In [1]: import numpy as np

In [2]: np.set_printoptions(precision=1, suppress=True, linewidth=200)

In [3]: mat = np.load("w.npy")

In [4]: mat
Out[4]: 
array([[ 1,  0, -2,  2, -1],
       [-1, -2,  2, -3,  0],
       [-1, -2,  2, -3,  0],
       [-1,  1, -3,  2,  1],
       [ 1,  0, -2, -1, -1],
       [ 0, -1, -2, -3,  2]])

In [5]: M2 = mat / np.sqrt((mat ** 2).mean(axis=1, keepdims=True))

In [6]: mat - mat.mean(axis=1, keepdims=True)
Out[6]: 
array([[ 1. ,  0. , -2. ,  2. , -1. ],
       [-0.2, -1.2,  2.8, -2.2,  0.8],
       [-0.2, -1.2,  2.8, -2.2,  0.8],
       [-1. ,  1. , -3. ,  2. ,  1. ],
       [ 1.6,  0.6, -1.4, -0.4, -0.4],
       [ 0.8, -0.2, -1.2, -2.2,  2.8]])

In [7]: print(M2[3])
[-0.6  0.6 -1.7  1.1  0.6]

In [8]: print(np.linalg.matrix_rank(mat - mat.mean(axis=1, keepdims=True)))
4

In [9]: vec = np.array([0, 2, 4, 4, 1])

In [10]: rhs = mat @ vec

In [11]: rhs
Out[11]: array([ -1,  -8,  -8,  -1, -13, -20])

In [12]: np.round(np.linalg.pinv(mat) @ mat, 1) + 0
Out[12]: 
array([[1., 0., 0., 0., 0.],
       [0., 1., 0., 0., 0.],
       [0., 0., 1., 0., 0.],
       [0., 0., 0., 1., 0.],
       [0., 0., 0., 0., 1.]])

In [13]: try:
    ...:     np.linalg.solve(mat, rhs)
    ...: except np.linalg.LinAlgError as e:
    ...:     print(repr(e))
    ...: 
LinAlgError('Last 2 dimensions of the array must be square')

In [14]: rng = np.random.default_rng(918)

In [15]: rhs = rhs + 0.1 * rng.normal(size=6)

In [16]: rhs
Out[16]: array([ -1. ,  -8.1,  -7.9,  -1. , -13.1, -19.9])

In [17]: coef, *_ = np.linalg.lstsq(mat, rhs)

In [18]: coef.round(1) + 0
Out[18]: array([0. , 1.9, 4. , 4. , 1.1])

In [19]: np.round(mat.T @ (rhs - mat @ coef), 1) + 0
Out[19]: array([0., 0., 0., 0., 0.])

In [20]: [round(float(np.linalg.norm(np.linalg.solve(mat.T @ mat + lam * np.eye(5), mat.T @ rhs))), 2) for lam in (0, 1, 10, 100)]
Out[20]: [6.11, 5.59, 3.77, 1.03]
